% ipython --no-banner

In [1]: import numpy as np

In [2]: np.set_printoptions(precision=1, suppress=True, linewidth=140, floatmode="fixed")

In [3]: u = np.array([-1, -1, 2, -2])

In [4]: E = 3 * np.eye(4) + np.outer(u, u)

In [5]: E
Out[5]: 
array([[ 4.0,  1.0, -2.0,  2.0],
       [ 1.0,  4.0, -2.0,  2.0],
       [-2.0, -2.0,  7.0, -4.0],
       [ 2.0,  2.0, -4.0,  7.0]])

In [6]: evals, vecs = np.linalg.eig(E)

In [7]: np.round(E @ vecs[:, 0] - evals[0] * vecs[:, 0], 1) + 0
Out[7]: array([0.0, 0.0, 0.0, 0.0])

In [8]: evals
Out[8]: array([ 3.0, 13.0,  3.0,  3.0])

In [9]: np.sort(np.linalg.eigvals(E.T))
Out[9]: array([ 3.0,  3.0,  3.0, 13.0])

In [10]: low = np.linalg.cholesky(E)

In [11]: round(np.prod(np.diag(low)) ** 2, 1), round(np.linalg.det(E), 1)
Out[11]: (np.float64(351.0), np.float64(351.0))

In [12]: np.diag(low) ** 2
Out[12]: array([4.0, 3.8, 5.4, 4.3])

In [13]: E / np.sqrt(np.outer(np.diag(E), np.diag(E)))
Out[13]: 
array([[ 1.0,  0.2, -0.4,  0.4],
       [ 0.2,  1.0, -0.4,  0.4],
       [-0.4, -0.4,  1.0, -0.6],
       [ 0.4,  0.4, -0.6,  1.0]])

In [14]: proj = np.triu(np.array([[0, -1, 0, 1], [0, 2, -2, 1], [-2, -2, 0, -2], [0, -2, 0, -2]]), 1) + np.eye(4)

In [15]: other = proj @ E @ np.linalg.inv(proj)

In [16]: round(np.linalg.det(other), 1)
Out[16]: np.float64(351.0)

In [17]: proj @ E - E @ proj
Out[17]: 
array([[  1.0,   2.0,   0.0,  -4.0],
       [  6.0,   7.0, -10.0,   6.0],
       [ -4.0,  -6.0,   4.0,   4.0],
       [  0.0,   2.0,   4.0, -12.0]])

In [18]: np.poly(other)
Out[18]: array([   1.0,  -22.0,  144.0, -378.0,  351.0])

In [19]: np.linalg.matrix_rank(other)
Out[19]: np.int64(4)

In [20]: vec = np.ones(4)

In [21]: for _ in range(3):
    ...:     vec = E @ vec
    ...:     vec /= np.linalg.norm(vec)
    ...:     print(round(vec @ E @ vec, 1))
    ...: 
9.8
12.8
13.0

In [22]: vec
Out[22]: array([ 0.3,  0.3, -0.6,  0.6])

In [23]: round(float(np.linalg.eigvalsh(E)[-1]), 1)
Out[23]: 13.0

In [24]: W0 = np.loadtxt("layer19.csv", delimiter=",")

In [25]: W0
Out[25]: 
array([[0.0, 1.0, 0.0, 0.0, 2.0, 3.0],
       [0.0, 0.0, 0.0, 0.0, 0.0, 1.0],
       [0.0, 0.0, 0.0, 2.0, 3.0, 1.0],
       [0.0, 0.0, 0.0, 0.0, 1.0, 1.0],
       [0.0, 0.0, 0.0, 0.0, 0.0, 2.0],
       [0.0, 0.0, 0.0, 0.0, 0.0, 0.0]])

In [26]: Uu, s, Vh = np.linalg.svd(W0)

In [27]: np.argmax(s[:-1] / (s[1:] + 1e-6)) + 1
Out[27]: np.int64(4)

In [28]: other = Uu[:, :4] @ np.diag(s[:4]) @ Vh[:4]

In [29]: np.linalg.matrix_rank(other)
Out[29]: np.int64(4)

In [30]: np.linalg.matrix_rank(W0, rtol=0.05)
Out[30]: np.int64(4)

In [31]: round(float(np.linalg.norm(W0 - other, 2)), 1), round(s[4], 1)
Out[31]: (0.0, np.float64(0.0))

In [32]: print(round(np.linalg.norm(W0 - other) / np.linalg.norm(W0), 1))
0.0

In [33]: J = np.load("sample9.npy")

In [34]: print(J)
[[6.0 1.0 1.0 1.0]
 [1.0 6.0 1.0 1.0]
 [1.0 1.0 6.0 1.0]
 [1.0 1.0 1.0 6.0]]

In [35]: Q = J.astype(float).copy()

In [36]: for j in range(4):
    ...:     Q[:, j] -= Q[:, :j] @ (Q[:, :j].T @ Q[:, j])
    ...:     Q[:, j] /= np.linalg.norm(Q[:, j])
    ...: 

In [37]: np.round(Q.T @ Q, 1) + 0
Out[37]: 
array([[1.0, 0.0, 0.0, 0.0],
       [0.0, 1.0, 0.0, 0.0],
       [0.0, 0.0, 1.0, 0.0],
       [0.0, 0.0, 0.0, 1.0]])

In [38]: Q
Out[38]: 
array([[ 1.0, -0.2, -0.2, -0.1],
       [ 0.2,  1.0, -0.2, -0.1],
       [ 0.2,  0.1,  1.0, -0.1],
       [ 0.2,  0.1,  0.1,  1.0]])

In [39]: rng = np.random.default_rng(497825)

In [40]: other = J + rng.integers(-2, 3, (4, 1)) @ rng.integers(-2, 3, (1, 4))

In [41]: print(other)
[[ 6.0 -1.0 -1.0  0.0]
 [ 1.0 10.0  5.0  3.0]
 [ 1.0 -1.0  4.0  0.0]
 [ 1.0 -3.0 -3.0  4.0]]

In [42]: np.linalg.matrix_rank(other - J, tol=1e-8)
Out[42]: np.int64(1)

In [43]: np.round(np.linalg.svd(other - J, compute_uv=False), 1) + 0
Out[43]: array([9.5, 0.0, 0.0, 0.0])

In [44]: print(np.allclose(J @ J.T, J.T @ J))
True

In [45]: print(J @ np.ones(4))
[9.0 9.0 9.0 9.0]

In [46]: other = np.linalg.inv(J)

In [47]: (np.abs(other) > 1e-9).astype(int)
Out[47]: 
array([[1, 1, 1, 1],
       [1, 1, 1, 1],
       [1, 1, 1, 1],
       [1, 1, 1, 1]])

In [48]: round(np.linalg.slogdet(J)[0], 1)
Out[48]: np.float64(1.0)

In [49]: np.allclose(other, J.T)
Out[49]: False

In [50]: np.round(J @ other, 1) + 0
Out[50]: 
array([[1.0, 0.0, 0.0, 0.0],
       [0.0, 1.0, 0.0, 0.0],
       [0.0, 0.0, 1.0, 0.0],
       [0.0, 0.0, 0.0, 1.0]])

In [51]: np.round(np.linalg.det(J) * np.linalg.det(other), 1)
Out[51]: np.float64(1.0)

In [52]: arr = np.loadtxt("w.csv", delimiter=",")

In [53]: arr
Out[53]: 
array([[13.1, -5.6, -0.2, -9.7],
       [ 7.6, -1.3, -4.0, -6.6],
       [ 6.4, -1.3, -3.2, -2.7],
       [ 9.7, -2.1, -5.2, -3.2],
       [ 6.1, -0.7, -4.9, -4.9],
       [ 6.4, -0.4, -5.1, -2.6],
       [13.3, -4.2, -3.1, -4.4],
       [11.9, -5.2, -1.5,  0.4],
       [11.9, -3.4, -2.0, -9.7],
       [13.5, -4.3, -5.1, -7.1],
       [ 3.5, -2.2,  0.4,  0.3],
       [ 9.6, -3.5, -1.4, -0.7],
       [ 4.9, -2.0, -1.5,  0.1],
       [ 6.0, -0.4, -4.9, -7.2],
       [14.0, -4.1, -2.6, -7.1],
       [12.3, -4.2, -1.4, -3.7],
       [ 9.7, -2.7, -3.5, -0.8],
       [12.5, -4.7,  0.8, -8.6],
       [13.6, -5.5, -0.6, -6.2],
       [ 9.1, -3.5, -0.7, -0.2],
       [ 7.3, -1.9, -2.1, -6.3],
       [12.4, -3.6, -2.8, -8.9],
       [14.8, -4.2, -4.5, -8.1],
       [ 8.5, -2.1, -5.2, -2.0],
       [11.8, -5.5, -0.5,  2.1],
       [ 7.2, -3.5,  0.1, -0.8],
       [14.9, -5.1, -3.1, -6.3],
       [ 5.1, -0.5, -2.1, -4.3],
       [ 9.5, -2.9, -3.0, -4.1],
       [ 5.8, -2.7,  0.9, -2.8],
       [ 4.0,  1.4, -5.9, -9.2],
       [ 8.0, -4.0,  1.4, -4.3],
       [ 1.7,  1.2, -4.2, -4.3],
       [10.6, -2.0, -4.8, -8.5],
       [ 5.4, -1.2, -1.2, -5.2],
       [ 6.1, -1.3, -2.8, -5.7],
       [ 8.6, -0.9, -5.1, -9.7],
       [ 7.9, -0.8, -4.8, -7.1],
       [ 4.5, -1.7, -2.5,  3.5]])

In [54]: Xs = arr - arr.mean(axis=0)

In [55]: Uu, s, Vh = np.linalg.svd(Xs, full_matrices=False)

In [56]: np.round(Xs.mean(axis=0), 1) + 0
Out[56]: array([0.0, 0.0, 0.0, 0.0])

In [57]: s
Out[57]: array([25.6, 20.7, 11.3,  1.7])

In [58]: np.round(Vh[0] * np.sign(Vh[0, np.abs(Vh[0]).argmax()]), 1) + 0
Out[58]: array([ 0.8, -0.3,  0.0, -0.6])

In [59]: print(round(float((s ** 2).sum() ** 2 / (s ** 4).sum()), 1))
2.3

In [60]: Xs = arr - arr.mean(axis=0)

In [61]: vecs = np.linalg.svd(Xs)[2][:3]

In [62]: other = Xs - Xs @ vecs.T @ vecs

In [63]: np.round(other.std(axis=0), 1) + 0
Out[63]: array([0.1, 0.2, 0.1, 0.0])

In [64]: np.diag(vecs.T @ vecs)
Out[64]: array([0.8, 0.3, 0.9, 1.0])

In [65]: np.round(np.cov(Xs @ vecs.T, rowvar=False), 1) + 0
Out[65]: 
array([[17.3,  0.0,  0.0],
       [ 0.0, 11.3,  0.0],
       [ 0.0,  0.0,  3.4]])

In [66]: np.linalg.norm(other, axis=1).round(6).argmax()
Out[66]: np.int64(9)

In [67]: d = np.linalg.norm(arr[:, None] - arr[None], axis=-1)

In [68]: (d + 1e9 * np.eye(39)).round(6).argmin(axis=1)
Out[68]: 
array([17, 37,  5, 23, 13,  2, 15, 24, 21, 22, 12, 19, 10, 37, 26,  6, 11,  0, 14, 11, 35,  8,  9,  3,  7, 19, 14, 34,  3, 25, 13, 29, 27,
       36, 27, 20, 33,  1, 12])

In [69]: d.mean(axis=1).argmax()
Out[69]: np.int64(38)

In [70]: print(d[:5, :5])
[[ 0.0  8.5 11.0  9.5 10.9]
 [ 8.5  0.0  4.2  4.2  2.5]
 [11.0  4.2  0.0  4.0  2.9]
 [ 9.5  4.2  4.0  0.0  4.2]
 [10.9  2.5  2.9  4.2  0.0]]

In [71]: d.shape
Out[71]: (39, 39)

In [72]: blk = np.stack([arr, -2 * arr, arr[::-1]])

In [73]: print((blk @ arr.T).shape)
(3, 39, 39)

In [74]: blk.shape
Out[74]: (3, 39, 4)

In [75]: np.linalg.matrix_rank(blk.reshape(3, -1))
Out[75]: np.int64(2)

In [76]: print(np.linalg.cond(W0) > 100)
True

In [77]: np.round(np.linalg.norm(W0, 2) / np.linalg.norm(W0), 1)
Out[77]: np.float64(0.9)

In [78]: np.argsort(-np.linalg.norm(W0, axis=0).round(6), kind="stable")[:3]
Out[78]: array([5, 4, 3])

In [79]: feats = np.loadtxt("block7.csv", delimiter=",")

In [80]: print(feats)
[[-3.3 -3.4 -2.1  3.0  2.7  0.6 -6.2  0.1 -4.2]
 [ 1.7  5.3 -2.2 -3.2 -5.5  2.9 -3.6  1.2  0.8]
 [ 2.9  1.1 -3.5  3.4  0.1 -4.8 -6.4 -1.4  0.1]
 [ 2.4 -7.4  1.9  2.3  4.2  2.7 -0.9 -2.0  0.4]
 [-0.1  3.1 -2.2 -5.9  4.6 -1.9  3.7  3.1 -1.5]
 [-0.7  0.2  4.0  1.9  0.5  1.0  7.8  4.2  0.2]
 [ 0.6 -0.1  3.8  0.5 -1.1 -5.2 -4.4 -2.6  5.6]
 [ 0.6 -0.7  5.9  5.4  1.2  3.3 -4.5  1.6  1.0]
 [ 7.0  1.9  4.4  1.9  0.4  3.3  3.5  0.5 -0.8]
 [-4.6 -2.1 -5.6 -0.7 -0.8  0.7  5.2 -2.7  2.8]
 [ 1.9 -1.7  4.4 -2.9  1.7 -4.9  5.9 -2.0  0.8]
 [ 5.7  2.5 -1.4  1.0 -1.9 -4.1 -1.6 -4.6  3.8]
 [ 1.6  5.7  4.5  0.3  1.8  1.7  4.0  2.4  4.1]
 [ 0.3  1.1  2.8 -3.9 -2.4 -3.4  6.1  2.9 -3.6]
 [ 1.0 -4.4  0.9  7.1  1.4  0.2 -1.3  1.8  4.6]
 [ 0.6 -4.0 -3.1 -2.2  4.2 -6.3 -2.8 -1.7  0.8]
 [ 5.5  2.0 -0.9  0.3  3.7 -4.5 -4.9  2.5  0.1]
 [-1.9 -0.3  4.4  5.2 -3.9  2.8  3.5 -2.0  3.2]
 [-2.0 -1.7  3.3 -6.2  3.0  0.6 -2.9 -0.9  5.0]
 [-3.7  2.5 -3.2  3.8  6.8  0.1  0.0 -1.5 -2.7]
 [ 1.7 -6.8 -0.2 -2.0 -1.2 -4.6  1.1  3.0 -3.8]
 [ 4.3  3.9 -0.3  2.7  4.3 -1.7 -4.3  3.4  2.6]
 [-1.4 -1.8 -5.4 -3.8  3.2 -0.9 -1.3  6.2 -0.9]
 [ 6.5  0.6  0.9  4.6 -1.1  2.2 -1.8 -1.0  5.1]
 [ 2.5 -4.0  0.9  4.5 -3.9 -4.5 -3.3 -1.2  3.1]
 [ 3.0 -1.3  4.8  1.6  4.1  1.1  0.7 -6.5  1.8]
 [ 0.2  3.5 -2.7 -0.8  3.5 -7.5  2.1 -1.0 -2.3]
 [ 1.4  1.0 -1.2  1.2  3.5  3.7 -2.5 -4.6  6.4]
 [ 5.5  1.6 -4.5  0.8  3.3  1.7  1.7 -3.8  4.0]
 [ 3.2 -0.7  0.6 -3.0 -2.3 -7.8  2.7  1.0 -2.4]
 [ 4.3  1.2  0.8 -2.4  6.5 -4.3  1.7 -0.5 -3.3]
 [-4.0  4.7  3.0  2.5  4.5  1.8  3.1  2.1 -3.0]
 [-2.8 -1.8  1.3  1.9 -2.5 -3.5 -3.0 -6.2 -4.3]]

In [81]: u = np.array([4, 5])

In [82]: np.cross(arr[38, :3], arr[2, :3])
Out[82]: array([ 2.2, -1.6,  5.0])

In [83]: np.polyval(u, arr[38])
Out[83]: array([23.0, -1.8, -5.0, 19.0])
